$ python -q
>>> import numpy as np
>>> np.set_printoptions(precision=1, suppress=True, linewidth=200)
>>> mat = np.load("block9.npy")
>>> mat
array([[ 0.7,  1.2,  0.6,  0. ,  0.5,  2. ],
       [ 0.1,  0.1, -0.1, -0.1, -0.1,  0. ],
       [-0.1,  1.4,  0.6,  1.2,  1.1,  3.8]])
>>> f, v = mat[1], mat[2]
>>> round(f @ v, 1)
np.float64(-0.2)
>>> pr = (f @ v) / (f @ f) * f
>>> np.linalg.matrix_rank(np.outer(f, v))
np.int64(1)
>>> (v - pr) @ f
np.float64(0.0)
>>> pr
array([-0.3, -0.3,  0.3,  0.3,  0.3, -0. ])
>>> np.round(np.outer(f, v), 1) + 0
array([[ 0. ,  0.1,  0.1,  0.1,  0.1,  0.4],
       [ 0. ,  0.1,  0.1,  0.1,  0.1,  0.4],
       [ 0. , -0.1, -0.1, -0.1, -0.1, -0.4],
       [ 0. , -0.1, -0.1, -0.1, -0.1, -0.4],
       [ 0. , -0.1, -0.1, -0.1, -0.1, -0.4],
       [ 0. ,  0. ,  0. ,  0. ,  0. ,  0. ]])
>>> T = np.stack([mat, 4 * mat, mat[::-1]])
>>> (T @ mat.T).shape
(3, 3, 3)
>>> np.einsum("bij,cij->bc", T, T)
array([[ 26. , 104. ,  20.3],
       [104. , 416.2,  81.2],
       [ 20.3,  81.2,  26. ]])
>>> np.linalg.matrix_rank(T)
array([3, 3, 3])
>>> T.sum(axis=0)
array([[ 3.4,  7.4,  3.6,  1.2,  3.6, 13.8],
       [ 0.6,  0.6, -0.6, -0.6, -0.6,  0. ],
       [ 0.2,  8.2,  3.6,  6. ,  6. , 21. ]])
>>> np.linalg.matrix_rank(T.reshape(3, -1))
np.int64(2)
